$ python3 -q
>>> import numpy as np
>>> import numpy.linalg as la
>>> np.set_printoptions(suppress=True, linewidth=200)
>>> E = np.load("sample4.npy")
>>> E
array([[-1.141,  0.075,  2.349],
       [ 0.687,  0.074, -1.28 ],
       [ 0.329, -0.032, -0.439],
       [ 3.147,  0.046, -6.249],
       [ 0.026,  0.023, -0.04 ],
       [-1.022,  0.042,  2.09 ],
       [-0.692,  0.005,  1.508],
       [ 1.432, -0.017, -3.023],
       [ 1.297,  0.005, -2.727],
       [-0.601,  0.074,  1.245],
       [-1.346, -0.032,  2.795],
       [ 0.252, -0.014, -0.726],
       [ 1.619, -0.048, -3.116],
       [ 1.247, -0.007, -2.414],
       [ 0.287,  0.022, -0.781],
       [ 0.34 , -0.021, -0.497],
       [-0.087, -0.006,  0.231],
       [ 2.148,  0.088, -4.295],
       [ 1.321, -0.025, -2.521],
       [-0.114, -0.038,  0.008],
       [-0.647, -0.033,  1.155],
       [-1.989, -0.007,  3.961],
       [ 0.724, -0.037, -1.378],
       [ 0.982,  0.013, -2.045]])
>>> round(np.log10(la.cond(E)))
2
>>> np.round(np.abs(la.svd(E)[2][-1]), 3)
array([0.072, 0.997, 0.034])
>>> np.argsort(-la.norm(E, axis=0).round(6), kind="stable")[:3]
array([2, 0, 1])
>>> la.matrix_rank(E, rtol=0.1)
np.int64(1)
>>> P = E @ la.solve(E.T @ E, E.T)
>>> np.round(la.eigvalsh(P), 3) + 0
array([0., 0., 0., 0., 0., 0., 0., 0., 0., 0., 0., 0., 0., 0., 0., 0., 0., 0., 0., 0., 0., 1., 1., 1.])
>>> round(float(np.trace(P)), 3)
3.0
>>> x = np.array([2, 5, 2])
>>> target = E @ x
>>> b, lr = np.zeros(3), 1 / la.norm(E, 2) ** 2
>>> for i in range(20):
...     b -= lr * E.T @ (E @ b - target)
...     if i % 5 == 0: print(i, round(la.norm(E @ b - target), 3))
... 
0 1.265
5 1.263
10 1.261
15 1.259
>>> round(float(la.cond(E)), 3)
68.129
>>> cen = E - E.mean(axis=1)
Traceback (most recent call last):
  File "<python-input-17>", line 1, in <module>
    cen = E - E.mean(axis=1)
          ~~^~~~~~~~~~~~~~~~
ValueError: operands could not be broadcast together with shapes (24,3) (24,) 
>>> cen = E - E.mean(axis=0)
>>> Uu, s, Vt = la.svd(cen, full_matrices=False)
>>> la.matrix_rank(cen)
np.int64(3)
>>> np.round(Vt[0] * np.sign(Vt[0, np.abs(Vt[0]).argmax()]), 3)
array([-0.446, -0.001,  0.895])
>>> np.abs(Vt[0]).argmax()
np.int64(2)
>>> np.round(np.abs(Vt[-1]), 3)
array([0.058, 0.998, 0.028])
>>> np.round((s ** 2).sum() ** 2 / (s ** 4).sum(), 3)
np.float64(1.001)
>>> C = np.array([[0, -1, 1], [3, -3, 0]])
>>> W0 = np.repeat(C, 23 // 2, axis=0)
>>> rng = np.random.default_rng(13)
>>> W0 = W0 + 0.02 * rng.normal(size=W0.shape)
>>> W0.round(3)
array([[ 0.037, -1.062,  1.019],
       [ 0.001, -0.974,  1.008],
       [ 0.037, -0.999,  0.99 ],
       [ 0.012, -0.991,  0.993],
       [-0.005, -0.986,  1.014],
       [-0.01 , -1.007,  0.964],
       [ 0.034, -1.004,  1.027],
       [ 0.008, -0.961,  1.031],
       [ 0.006, -0.97 ,  0.981],
       [ 0.025, -1.03 ,  1.007],
       [ 0.021, -0.996,  0.993],
       [ 2.984, -3.007,  0.021],
       [ 3.018, -3.005, -0.025],
       [ 3.013, -3.029, -0.011],
       [ 2.985, -2.985,  0.005],
       [ 3.009, -2.995, -0.014],
       [ 3.011, -2.972, -0.001],
       [ 3.013, -3.003,  0.021],
       [ 3.013, -2.982,  0.007],
       [ 3.033, -3.007, -0.007],
       [ 2.988, -2.988, -0.012],
       [ 2.987, -2.985,  0.023]])
>>> cen = W0 - W0.mean(axis=1)
Traceback (most recent call last):
  File "<python-input-30>", line 1, in <module>
    cen = W0 - W0.mean(axis=1)
          ~~~^~~~~~~~~~~~~~~~~
ValueError: operands could not be broadcast together with shapes (22,3) (22,) 
>>> cen = W0 - W0.mean(axis=0)
>>> Uu, s, Vt = la.svd(cen, full_matrices=False)
>>> np.round(Vt[0] * np.sign(Vt[0, np.abs(Vt[0]).argmax()]), 3)
array([ 0.801, -0.535, -0.268])
>>> np.round(s ** 2 / (s ** 2).sum(), 3) + 0
array([1., 0., 0.])
>>> np.round(np.abs(Vt[-1]), 3)
array([0.596, 0.668, 0.445])
>>> s.round(3)
array([8.755, 0.086, 0.073])
>>> np.round(cen.mean(axis=0), 3) + 0
array([0., 0., 0.])
>>> np.abs(Vt[0]).argmax()
np.int64(0)
>>> x = np.array([5, 0, -4])
>>> target = W0 @ x
>>> np.round(la.solve(W0.T @ W0, W0.T @ target), 3) + 0
array([ 5.,  0., -4.])
>>> np.round(la.pinv(W0) @ W0, 3) + 0
array([[1., 0., 0.],
       [0., 1., 0.],
       [0., 0., 1.]])
>>> target = target + 0.02 * rng.normal(size=22)
>>> target.round(3)
array([-3.882, -4.078, -3.795, -3.935, -4.105, -3.913, -3.903, -4.087, -3.907, -3.888, -3.863, 14.838, 15.175, 15.11 , 14.916, 15.062, 15.024, 15.003, 15.056, 15.181, 14.97 , 14.839])
>>> b, *_ = la.lstsq(W0, target)
>>> np.round(la.norm(target - W0 @ b), 3)
np.float64(0.096)
>>> P = W0 @ la.solve(W0.T @ W0, W0.T)
>>> np.round(la.eigvalsh(P), 3) + 0
array([0., 0., 0., 0., 0., 0., 0., 0., 0., 0., 0., 0., 0., 0., 0., 0., 0., 0., 0., 1., 1., 1.])
>>> round(np.trace(P), 3)
np.float64(3.0)
>>> np.allclose(P @ P, P)
True
>>> np.round(P @ W0[:, 2], 3)
array([ 1.019,  1.008,  0.99 ,  0.993,  1.014,  0.964,  1.027,  1.031,  0.981,  1.007,  0.993,  0.021, -0.025, -0.011,  0.005, -0.014, -0.001,  0.021,  0.007, -0.007, -0.012,  0.023])
>>> M2 = np.c_[W0[:, :2] @ np.array([[3, -2], [2, 3]]), np.array([5, 8, -8, -4, -1, -7, -4, -9, -2, -7, -9, 8, 4, 3, -5, 6, 3, -6, 1, -1, -1, -6])]
>>> M2.round(3)
array([[ -2.014,  -3.258,   5.   ],
       [ -1.943,  -2.924,   8.   ],
       [ -1.889,  -3.071,  -8.   ],
       [ -1.948,  -2.997,  -4.   ],
       [ -1.986,  -2.947,  -1.   ],
       [ -2.044,  -3.002,  -7.   ],
       [ -1.908,  -3.081,  -4.   ],
       [ -1.897,  -2.9  ,  -9.   ],
       [ -1.922,  -2.924,  -2.   ],
       [ -1.984,  -3.139,  -7.   ],
       [ -1.927,  -3.029,  -9.   ],
       [  2.938, -14.988,   8.   ],
       [  3.043, -15.051,   4.   ],
       [  2.982, -15.114,   3.   ],
       [  2.986, -14.926,  -5.   ],
       [  3.039, -15.002,   6.   ],
       [  3.089, -14.937,   3.   ],
       [  3.033, -15.033,  -6.   ],
       [  3.075, -14.974,   1.   ],
       [  3.084, -15.087,  -1.   ],
       [  2.989, -14.94 ,  -1.   ],
       [  2.99 , -14.931,  -6.   ]])
>>> np.round(la.norm(M2 - W0 @ la.lstsq(W0, M2)[0], axis=0), 3) + 0
array([ 0.   ,  0.   , 23.155])
>>> la.matrix_rank(np.c_[W0, M2])
np.int64(4)
>>> np.round(la.lstsq(W0, M2[:, 0])[0], 3) + 0
array([3., 2., 0.])
>>> Uu, s, Vt = la.svd(W0)
>>> s.round(3)
array([14.29 ,  3.987,  0.073])
>>> M2 = Uu[:, :2] @ np.diag(s[:2]) @ Vt[:2]
>>> la.matrix_rank(M2)
np.int64(2)
>>> f = np.array([-2, -1, 0]) + 0.5
>>> arr = np.eye(3) - 2 * np.outer(f, f) / (f @ f)
>>> arr.round(3)
array([[-0.636, -0.545,  0.545],
       [-0.545,  0.818,  0.182],
       [ 0.545,  0.182,  0.818]])
>>> Q, vecs = la.qr(arr[:, :2])[0], la.qr(arr[:, 2:])[0]
>>> s = la.svd(Q.T @ vecs, compute_uv=False)
>>> round(float(la.norm(Q @ Q.T - vecs @ vecs.T, 2)), 3)
1.0
>>> s.round(3) + 0
array([0.])
>>> x = np.array([3, 1, 1])
>>> round(float(la.det(arr)), 3)
-1.0
>>> np.round(la.norm(x), 3), round(la.norm(arr @ x), 3)
(np.float64(3.317), np.float64(3.317))
>>> np.round(la.inv(arr), 3)
array([[-0.636, -0.545,  0.545],
       [-0.545,  0.818,  0.182],
       [ 0.545,  0.182,  0.818]])
>>> [p for p in range(1, 25) if np.allclose(la.matrix_power(arr, p), np.eye(3))]
[2, 4, 6, 8, 10, 12, 14, 16, 18, 20, 22, 24]
>>> f = np.array([2, -3, 2, 2])
>>> mat = f[np.abs(np.subtract.outer(np.arange(4), np.arange(4)))]
>>> mat
array([[ 2, -3,  2,  2],
       [-3,  2, -3,  2],
       [ 2, -3,  2, -3],
       [ 2,  2, -3,  2]])
>>> # equal to its transpose
>>> [round(float(la.det(mat[:i, :i])), 2) + 0 for i in range(1, 5)]
[2.0, -5.0, 0.0, 125.0]
>>> np.all(la.eigvalsh(mat) > 0)
np.False_
>>> la.matrix_power(mat, 2)
array([[ 21, -14,  11,  -4],
       [-14,  26, -24,  11],
       [ 11, -24,  26, -14],
       [ -4,  11, -14,  21]])
>>> np.allclose(mat @ mat.T, mat.T @ mat)
True
>>> np.round(np.sort(np.abs(la.eigvals(mat))), 3)
array([1.193, 3.09 , 4.193, 8.09 ])
>>> (mat - mat.T) / 2
array([[0., 0., 0., 0.],
       [0., 0., 0., 0.],
       [0., 0., 0., 0.],
       [0., 0., 0., 0.]])
>>> mat.inv()
Traceback (most recent call last):
  File "<python-input-83>", line 1, in <module>
    mat.inv()
    ^^^^^^^
AttributeError: 'numpy.ndarray' object has no attribute 'inv'
>>> np.allclose(mat, mat.T)
True
>>> f = np.array([2, 0, 1, 2])
>>> M2 = mat + np.outer(f, np.eye(4)[2])
>>> np.round(la.det(M2) / la.det(mat), 3), round(float(1 + la.solve(mat, f)[2]), 3)
(np.float64(0.2), 0.2)
>>> M2
array([[ 2., -3.,  4.,  2.],
       [-3.,  2., -3.,  2.],
       [ 2., -3.,  3., -3.],
       [ 2.,  2., -1.,  2.]])
>>> np.round(np.poly(mat), 3)
array([  1.,  -8., -15., 100., 125.])
>>> np.round(la.det(mat[::-1]), 3)
np.float64(125.0)
>>> np.kron(np.eye(2, dtype=int), mat)
array([[ 2, -3,  2,  2,  0,  0,  0,  0],
       [-3,  2, -3,  2,  0,  0,  0,  0],
       [ 2, -3,  2, -3,  0,  0,  0,  0],
       [ 2,  2, -3,  2,  0,  0,  0,  0],
       [ 0,  0,  0,  0,  2, -3,  2,  2],
       [ 0,  0,  0,  0, -3,  2, -3,  2],
       [ 0,  0,  0,  0,  2, -3,  2, -3],
       [ 0,  0,  0,  0,  2,  2, -3,  2]])
>>> np.round(la.eigvals(mat), 3)
array([ 8.09 ,  4.193, -3.09 , -1.193])
